>>> import numpy as np
>>> import numpy.linalg as la
>>> np.set_printoptions(precision=3, suppress=True, linewidth=200)
>>> M = np.load("a.npy")
>>> print(M)
[[ 4  0  0  0]
 [-2  4  0  0]
 [ 0  0 -2  0]
 [ 0  0  1 -2]]
>>> print(np.sort(la.eigvals(M).real))
[-2. -2.  4.  4.]
>>> print(la.matrix_power(M, 4))
[[ 256    0    0    0]
 [-512  256    0    0]
 [   0    0   16    0]
 [   0    0  -32   16]]
>>> print(np.allclose(M @ M.T, M.T @ M))
False
>>> print(np.allclose(M, M.T))
False
>>> print(np.trace(M))
4
>>> print((M + M.T) / 2)
[[ 4.  -1.   0.   0. ]
 [-1.   4.   0.   0. ]
 [ 0.   0.  -2.   0.5]
 [ 0.   0.   0.5 -2. ]]
>>> print(round(np.abs(la.eigvals(M)).max(), 3))
4.0
>>> vec = np.array([1, 1, 0, 0])
>>> rhs = M @ vec
>>> print(rhs)
[4 2 0 0]
>>> print(la.solve(M, -1 * rhs))
[-1. -1. -0. -0.]
>>> print(la.eigvals(M))
[-2.  4.  4. -2.]
>>> print(np.kron(np.eye(2, dtype=int), M))
[[ 4  0  0  0  0  0  0  0]
 [-2  4  0  0  0  0  0  0]
 [ 0  0 -2  0  0  0  0  0]
 [ 0  0  1 -2  0  0  0  0]
 [ 0  0  0  0  4  0  0  0]
 [ 0  0  0  0 -2  4  0  0]
 [ 0  0  0  0  0  0 -2  0]
 [ 0  0  0  0  0  0  1 -2]]
>>> print(round(la.eigvals(M).sum().real, 3))
4.0
>>> print(round(float(la.det(2 * M)), 3), np.round(la.det(M), 3))
1024.0 64.0
>>> gram = M.T @ M
>>> print(gram)
[[20 -8  0  0]
 [-8 16  0  0]
 [ 0  0  5 -2]
 [ 0  0 -2  4]]
>>> print(np.allclose(gram, gram.T))
True
>>> print(np.diag(gram))
[20 16  5  4]
>>> print(la.matrix_rank(gram))
4
>>> print(np.trace(gram), (M ** 2).sum())
45 45
>>> W2 = np.array([[-1.6, 0.3, 0.6, -0.7, -0.4, 0.5, -1.3, -1.5],
...     [0.9, -1.6, -0.5, 0.2, 0.5, 2.2, 0.7, 0.9]])
>>> rng = np.random.default_rng(6017)
>>> W0 = np.array([[3, 1],
...     [3, 0],
...     [0, 0],
...     [3, 0],
...     [1, 2],
...     [2, 0],
...     [2, 0],
...     [3, 2],
...     [3, 0],
...     [1, 0],
...     [0, 2],
...     [3, 2],
...     [3, 0],
...     [0, 1],
...     [2, 2],
...     [0, 3],
...     [1, 3],
...     [2, 1],
...     [3, 3],
...     [1, 0],
...     [3, 2],
...     [3, 2],
...     [3, 3],
...     [1, 3],
...     [1, 1],
...     [3, 3],
...     [0, 0],
...     [3, 3],
...     [0, 3],
...     [2, 3],
...     [1, 2],
...     [2, 3]]) @ W2 + 0.3 * rng.normal(size=(32, 8))
>>> print(W0)
[[-3.835 -0.332  1.465 -1.647 -1.313  3.533 -3.408 -3.192]
 [-4.798  1.465  1.968 -2.45  -1.296  1.741 -4.288 -4.663]
 [ 0.428  0.532 -0.068 -0.074  0.064 -0.043  0.402 -0.167]
 [-4.464  1.173  1.714 -2.014 -0.876  1.475 -3.519 -4.483]
 [-0.184 -3.026 -0.831 -0.238  0.451  5.335  0.376  0.431]
 [-3.137  0.7    1.627 -1.416 -0.272  1.118 -2.698 -3.305]
 [-3.482  0.256  1.321 -1.197 -0.573  0.893 -2.67  -2.9  ]
 [-2.94  -2.356  1.256 -2.124 -0.607  5.938 -2.322 -2.347]
 [-4.203  0.424  1.538 -1.89  -1.598  1.427 -3.927 -4.82 ]
 [-1.559  0.722  0.903 -0.549 -0.364  0.98  -1.456 -1.453]
 [ 2.079 -3.444 -0.981  0.422  1.517  4.275  1.537  1.417]
 [-2.714 -2.956  1.319 -1.775 -0.142  6.009 -3.09  -3.154]
 [-4.971  1.223  2.175 -1.699 -1.51   1.286 -4.567 -4.567]
 [ 0.927 -2.088 -0.091  0.449  0.399  2.372  0.678  1.131]
 [-1.738 -2.335  0.431 -0.753  0.31   5.228 -1.114 -1.058]
 [ 3.356 -4.724 -1.503  0.323  1.406  6.3    2.031  2.738]
 [ 1.064 -4.876 -1.533 -0.054  0.674  7.37   1.003  1.085]
 [-1.733 -0.948  0.984 -1.118 -0.008  3.576 -2.39  -2.659]
 [-2.002 -3.208  0.585 -1.469  0.264  8.337 -1.316 -1.794]
 [-2.262 -0.178  0.403 -0.676 -0.21   0.399 -0.753 -1.665]
 [-2.594 -2.667  0.063 -1.787  0.096  5.718 -2.364 -2.725]
 [-3.229 -2.227  1.257 -1.741 -0.231  5.739 -2.525 -2.646]
 [-2.206 -3.734  0.131 -1.184  0.106  8.057 -1.4   -1.83 ]
 [ 1.382 -4.026 -1.298 -0.495  0.921  7.784  0.908  0.833]
 [-0.999 -1.695 -0.596 -0.259  0.279  2.907 -0.197 -1.171]
 [-1.692 -3.844  0.088 -2.006  0.44   7.713 -1.831 -1.722]
 [-0.13   0.264  0.047 -0.366 -0.011 -0.164  0.202 -0.091]
 [-1.833 -3.968  0.003 -1.403  0.047  8.064 -1.767 -1.857]
 [ 2.884 -4.676 -1.241  0.271  1.752  7.013  2.022  2.312]
 [-0.559 -3.706 -0.828 -0.65   0.53   7.126 -0.078  0.265]
 [ 0.314 -2.845 -0.509 -0.587  0.868  5.036  0.163  0.079]
 [-0.385 -4.02  -0.247 -0.671  0.722  7.677 -0.67  -0.633]]
>>> out = np.c_[W0[:, :6] @ np.array([[3, 3, 3, 3, 1, 0],
...     [3, 3, 3, 0, 0, -1],
...     [-1, 1, 3, 2, -3, 3],
...     [2, 0, 3, 2, 0, 3],
...     [3, 2, 3, 0, 1, -2],
...     [1, -1, -1, 3, 1, -3]]), np.array([-1, -2, -1, -2, 0, -3, -2, 0, 2, 0, 2, 0, 3, -1, -1, 2, 2, 1, -3, 1, 3, -1, 1, -2, 2, 3, 2, 2, 0, 0, 2, 0])]
>>> print(out)
[[-17.663 -17.194 -20.517  -1.268  -6.009  -8.187  -1.   ]
 [-19.014 -12.364 -17.074 -10.133 -10.257  -5.543  -2.   ]
 [  2.948   2.983   2.689   0.871   0.653  -0.958  -1.   ]
 [-16.769 -11.388 -14.879  -9.566  -9.006  -4.747  -2.   ]
 [ -2.586 -14.893 -16.818  13.316   8.096 -17.087   0.   ]
 [-11.468  -7.346  -8.612  -5.635  -7.172  -2.878  -3.   ]
 [-14.215 -10.394 -11.914  -7.517  -7.124  -1.418  -2.   ]
 [-17.277 -21.787 -26.254   7.258  -1.377 -16.85    0.   ]
 [-20.022 -14.421 -18.614  -9.031  -8.988  -2.566   2.   ]
 [ -4.628  -3.318  -3.524  -1.029  -3.653  -1.872   0.   ]
 [  6.557  -6.316  -5.495  17.944  10.815 -14.093   2.   ]
 [-16.297 -21.986 -24.816   8.973  -0.803 -16.157   0.   ]
 [-20.062 -13.377 -15.635 -10.103 -11.719  -0.634   3.   ]
 [  1.074  -5.15   -3.588  10.611   3.972  -4.754  -1.   ]
 [ -7.996 -16.396 -17.483   9.827   2.509 -14.937  -1.   ]
 [  8.561  -9.096  -9.729  26.606  15.571 -20.527   2.   ]
 [ -0.619 -18.99  -21.545  22.128  13.707 -23.342   2.   ]
 [ -7.712 -10.651 -12.044   5.262  -1.118 -10.163   1.   ]
 [-10.025 -22.854 -25.829  17.236   4.844 -24.982  -3.   ]
 [ -9.306  -7.736  -9.17   -6.137  -3.281  -1.422   1.   ]
 [-13.417 -21.248 -26.389   5.921   3.032 -19.85    3.   ]
 [-16.062 -21.313 -24.252   6.564  -1.494 -15.977  -1.   ]
 [-11.943 -25.534 -28.717  15.45    5.564 -23.808   1.   ]
 [  2.926 -15.168 -18.328  23.913  13.981 -26.548  -2.   ]
 [ -4.26  -11.027 -12.717   4.015   3.975 -10.15    2.   ]
 [-11.672 -23.351 -28.753  14.228   6.198 -25.928   3.   ]
 [ -0.574   0.591  -0.425  -1.523  -0.445  -0.708   2.   ]
 [-12.005 -25.369 -29.522  15.894   6.268 -24.517   2.   ]
 [  8.676 -10.125 -10.043  27.748  15.372 -22.777   0.   ]
 [ -4.552 -19.689 -22.767  16.744   9.581 -23.166   0.   ]
 [ -0.618 -11.402 -13.311  13.858   7.744 -17.285   2.   ]
 [ -4.47  -19.695 -21.481  20.039   8.753 -23.207   0.   ]]
>>> print(np.round(la.norm(out - W0 @ la.lstsq(W0, out)[0], axis=0), 3) + 0)
[0.    0.    0.    0.    0.    0.    7.073]
>>> print(np.round(la.lstsq(W0, out[:, 0])[0], 3) + 0)
[ 3.  3. -1.  2.  3.  1.  0.  0.]
>>> vec = np.array([-2, 0, -2, -2, -1, -2, -1, -1])
>>> rhs = W0 @ vec
>>> c, lr = np.zeros(8), 1 / la.norm(W0, 2) ** 2
>>> for i in range(200):
...     c -= lr * W0.T @ (W0 @ c - rhs)
...     if i % 50 == 0: print(i, round(la.norm(W0 @ c - rhs), 3))
... 
0 31.21
50 5.296
100 4.545
150 3.928
>>> print(c)
[-1.697  0.536 -0.532 -0.666 -0.746 -1.49  -0.764 -1.272]
>>> labels = rng.integers(0, 3, 9)
>>> F = np.array([[8, 3, 8, 2, 0, 7, 7, 8, 9],
...     [0, 8, 7, 5, 6, 1, 3, 7, 9],
...     [7, 3, 2, 8, 1, 5, 9, 3, 2],
...     [4, 0, 7, 2, 1, 7, 6, 8, 5],
...     [4, 5, 1, 5, 2, 6, 4, 3, 9],
...     [0, 2, 6, 9, 3, 3, 4, 0, 7],
...     [3, 5, 5, 3, 2, 8, 8, 7, 8],
...     [4, 6, 6, 2, 7, 1, 8, 4, 1],
...     [5, 2, 4, 3, 8, 3, 4, 1, 5]]) * (labels[:, None] == labels)
>>> print(F)
[[8 0 8 0 0 0 7 0 0]
 [0 8 0 0 0 1 0 0 9]
 [7 0 2 0 1 0 9 0 0]
 [0 0 0 2 0 0 0 8 0]
 [4 0 1 0 2 0 4 0 0]
 [0 2 0 0 0 3 0 0 7]
 [3 0 5 0 2 0 8 0 0]
 [0 0 0 2 0 0 0 4 0]
 [0 2 0 0 0 3 0 0 5]]
>>> print(np.allclose(F, F.T))
False
>>> print((F + F.T) / 2)
[[8.  0.  7.5 0.  2.  0.  5.  0.  0. ]
 [0.  8.  0.  0.  0.  1.5 0.  0.  5.5]
 [7.5 0.  2.  0.  1.  0.  7.  0.  0. ]
 [0.  0.  0.  2.  0.  0.  0.  5.  0. ]
 [2.  0.  1.  0.  2.  0.  3.  0.  0. ]
 [0.  1.5 0.  0.  0.  3.  0.  0.  5. ]
 [5.  0.  7.  0.  3.  0.  8.  0.  0. ]
 [0.  0.  0.  5.  0.  0.  0.  4.  0. ]
 [0.  5.5 0.  0.  0.  5.  0.  0.  5. ]]
>>> print((F - F.T) / 2)
[[ 0.   0.   0.5  0.  -2.   0.   2.   0.   0. ]
 [ 0.   0.   0.   0.   0.  -0.5  0.   0.   3.5]
 [-0.5  0.   0.   0.   0.   0.   2.   0.   0. ]
 [ 0.   0.   0.   0.   0.   0.   0.   3.   0. ]
 [ 2.   0.   0.   0.   0.   0.   1.   0.   0. ]
 [ 0.   0.5  0.   0.   0.   0.   0.   0.   2. ]
 [-2.   0.  -2.   0.  -1.   0.   0.   0.   0. ]
 [ 0.   0.   0.  -3.   0.   0.   0.   0.   0. ]
 [ 0.  -3.5  0.   0.   0.  -2.   0.   0.   0. ]]
>>> print(np.allclose(F @ F.T, F.T @ F))
False
>>> print(np.trace(F))
42
>>> print(F @ F)
[[141   0 115   0  22   0 184   0   0]
 [  0  84   0   0   0  38   0   0 124]
 [101   0 106   0  22   0 143   0   0]
 [  0   0   0  20   0   0   0  48   0]
 [ 59   0  56   0  13   0  77   0   0]
 [  0  36   0   0   0  32   0   0  74]
 [ 91   0  76   0  25   0 138   0   0]
 [  0   0   0  12   0   0   0  32   0]
 [  0  32   0   0   0  26   0   0  64]]
>>> print(round(float(la.det(F)), 3))
-170016.0
>>> print(la.matrix_power(F, 2))
[[141   0 115   0  22   0 184   0   0]
 [  0  84   0   0   0  38   0   0 124]
 [101   0 106   0  22   0 143   0   0]
 [  0   0   0  20   0   0   0  48   0]
 [ 59   0  56   0  13   0  77   0   0]
 [  0  36   0   0   0  32   0   0  74]
 [ 91   0  76   0  25   0 138   0   0]
 [  0   0   0  12   0   0   0  32   0]
 [  0  32   0   0   0  26   0   0  64]]
>>> t3 = np.stack([F, -2 * F, F[::-1]])
>>> print(la.norm(t3, axis=(1, 2)))
[28.018 56.036 28.018]
>>> print((t3 @ F.T).shape)
(3, 9, 9)
>>> print((la.matrix_power((F != 0) + (F.T != 0) + np.eye(9), 9) > 0).astype(int))
[[1 0 1 0 1 0 1 0 0]
 [0 1 0 0 0 1 0 0 1]
 [1 0 1 0 1 0 1 0 0]
 [0 0 0 1 0 0 0 1 0]
 [1 0 1 0 1 0 1 0 0]
 [0 1 0 0 0 1 0 0 1]
 [1 0 1 0 1 0 1 0 0]
 [0 0 0 1 0 0 0 1 0]
 [0 1 0 0 0 1 0 0 1]]
>>> print(F @ F)
[[141   0 115   0  22   0 184   0   0]
 [  0  84   0   0   0  38   0   0 124]
 [101   0 106   0  22   0 143   0   0]
 [  0   0   0  20   0   0   0  48   0]
 [ 59   0  56   0  13   0  77   0   0]
 [  0  36   0   0   0  32   0   0  74]
 [ 91   0  76   0  25   0 138   0   0]
 [  0   0   0  12   0   0   0  32   0]
 [  0  32   0   0   0  26   0   0  64]]
>>> q, vecs = la.qr(F[:, :5])[0], la.qr(F[:, 5:])[0]
>>> sv = la.svd(q.T @ vecs, compute_uv=False)
>>> print(np.degrees(np.arccos(sv.clip(0, 1))))
[ 9.844 13.428 18.435 90.   ]
>>> print((sv > 0.9).sum())
3
>>> print(round(la.norm(q @ q.T - vecs @ vecs.T, 2), 3))
1.0
>>> X = np.load("out4.npy")
>>> print(X)
[[ 0  1  2  1  5]
 [-1  0  0 -5  0]
 [-2  0  0 -3 -2]
 [-1  5  3  0  0]
 [-5  0  2  0  0]]
>>> U, sv, vt = la.svd(X, full_matrices=False)
>>> print(np.round(U.T @ X @ vt.T, 3) + 0)
[[7.078 0.    0.    0.    0.   ]
 [0.    7.078 0.    0.    0.   ]
 [0.    0.    4.348 0.    0.   ]
 [0.    0.    0.    4.348 0.   ]
 [0.    0.    0.    0.    0.   ]]
>>> print(U.shape, sv.shape, vt.shape)
(5, 5) (5,) (5, 5)
>>> print(np.round(sv / sv[0], 3) + 0)
[1.    1.    0.614 0.614 0.   ]
>>> print(np.cumsum(sv ** 2) / np.sum(sv ** 2))
[0.363 0.726 0.863 1.    1.   ]
>>> U, sv, vt = la.svd(X)
>>> print(np.argmax(sv[:-1] / (sv[1:] + 1e-6)) + 1)
4
>>> print(sv.round(3) + 0)
[7.078 7.078 4.348 4.348 0.   ]
>>> out = U[:, :4] @ np.diag(sv[:4]) @ vt[:4]
>>> print(out.round(3) + 0)
[[ 0.  1.  2.  1.  5.]
 [-1.  0.  0. -5.  0.]
 [-2.  0.  0. -3. -2.]
 [-1.  5.  3.  0.  0.]
 [-5.  0.  2.  0.  0.]]
>>> print(np.round(la.norm(X - out, 2), 3), round(float(sv[4]), 3))
0.0 0.0
>>> data = np.loadtxt("data.csv", delimiter=",")
>>> print(data)
[[ 0. -4.  0.  0.  0.]
 [-1.  2.  2.  0.  0.]
 [ 0.  0. -2.  0. -2.]
 [ 0.  0.  0.  0.  0.]
 [ 3.  0.  5.  4.  0.]
 [-3.  0.  0.  0.  0.]]
>>> W1 = np.array([[3, -9, -4, -3, -9],
...     [-2, -6, 5, -3, 3],
...     [-9, -3, 6, -8, -4],
...     [5, 2, -5, 9, -1],
...     [4, -6, 8, -9, 8]])
>>> c = np.array([3, 5, 1, 4, 2])
>>> hid = np.maximum(data @ W1 + c, 0)
>>> print(la.matrix_rank(hid))
5
>>> W2 = np.array([[1, 1], [1, 3], [3, 0], [0, 0], [3, 2]])
>>> print((hid @ W2).round(6).argmax(axis=1))
[1 0 1 1 0 0]
>>> out = np.c_[data[:, :4] @ np.array([[2, 4, -2, -2], [2, -3, -3, -3], [-1, 5, -5, -2], [5, -3, -2, -5]]), np.array([3, 0, 2, 0, 2, 0])]
>>> print(out)
[[ -8.  12.  12.  12.   3.]
 [  0.   0. -14.  -8.   0.]
 [  2. -10.  10.   4.   2.]
 [  0.   0.   0.   0.   0.]
 [ 21.  25. -39. -36.   2.]
 [ -6. -12.   6.   6.   0.]]
>>> print(la.matrix_rank(np.c_[data, out]))
5
>>> print(la.matrix_rank(out))
5
>>> print(np.round(la.lstsq(data, out[:, 0])[0], 3) + 0)
[ 2.  2. -1.  5.  0.]
>>> P = out @ la.solve(out.T @ out, out.T)
>>> print(np.round(P @ out[:, 4], 3) + 0)
[3. 0. 2. 0. 2. 0.]
>>> print(np.round(np.trace(P), 3))
5.0
>>> print(P.round(3) + 0)
[[1. 0. 0. 0. 0. 0.]
 [0. 1. 0. 0. 0. 0.]
 [0. 0. 1. 0. 0. 0.]
 [0. 0. 0. 0. 0. 0.]
 [0. 0. 0. 0. 1. 0.]
 [0. 0. 0. 0. 0. 1.]]
>>> print(np.diag(P))
[1. 1. 1. 0. 1. 1.]
>>> m1 = np.load("m.npy")
>>> print(m1)
[[ 1.8 -0.7  0.2  0.8 -0.6 -2.6]
 [ 1.3  1.   0.  -0.1  0.7  0.9]
 [ 0.6 -1.3 -1.   0.8 -0.4 -0.4]
 [ 0.5 -0.1 -0.8  0.1 -1.1  0.3]
 [ 1.   2.3  1.   0.1  0.7  0.6]
 [-0.7 -0.1 -1.1  2.1  0.7  2.4]
 [ 0.1  0.  -0.2 -1.2 -1.   0.7]
 [-2.2  0.  -0.2 -0.2  1.5  2. ]
 [-0.5 -1.4 -0.4  1.6 -0.8  1. ]
 [-1.1 -0.1  1.6  1.5  1.2 -1.2]
 [-0.2  2.   0.7  0.2 -1.  -1.3]
 [-3.  -5.   7.   1.  -1.  19. ]
 [ 1.2 -0.4 -0.1  1.8 -0.4  0.7]
 [-0.6 -0.2 -0.6 -0.5 -1.  -1.1]
 [ 0.1 -0.6  0.3 -0.6 -0.1 -0.4]
 [-1.3 -0.3  0.6  0.9  0.4 -0.3]
 [-0.2 -2.8 -0.3 -0.4  0.9 -0.7]
 [ 0.6 -0.1  0.8  0.6 -0.1  1.1]
 [ 0.3  0.7  1.8  1.5 -0.9 -0.6]
 [-0.2  0.1  0.4 -0.5 -0.1 -1.3]
 [ 0.6 -0.3 -0.3  0.  -1.5  0.8]
 [-0.2 -1.2 -0.3 -1.  -1.   0.5]
 [-1.   0.5  1.4  0.6 -0.5 -1.6]
 [-1.9 -0.8  0.1  0.2  0.   0.7]
 [ 0.4  1.2  0.   0.7  1.6 -1.2]
 [ 0.1 -0.4 -0.2 -0.3  0.7  1. ]
 [-0.3  0.9  0.9  0.3 -1.5 -1.8]
 [-0.5 -0.3  0.  -0.3  0.5 -0.8]
 [-0.6 -0.9  0.   0.  -1.2  0.4]
 [-1.   0.5 -1.8  0.9  1.2  1.4]
 [ 0.2  0.3  0.  -0.2  1.   0.4]
 [-0.9  0.8 -0.7  0.2 -0.5 -1.7]
 [-0.9  0.9  0.3 -0.8  1.2 -0.8]
 [-1.4  0.8 -2.1 -1.1  2.1  1. ]]
>>> gram = np.cov(m1, rowvar=False)
>>> print(la.eigvalsh(gram)[::-1])
[14.208  1.426  1.061  0.783  0.667  0.475]
>>> print(np.polyfit(m1[:, 4], m1[:, 5], 1))
[-0.275  0.501]
>>> print(np.argwhere(np.triu(np.abs(np.corrcoef(m1.T)) > 0.8, 1)))
[]
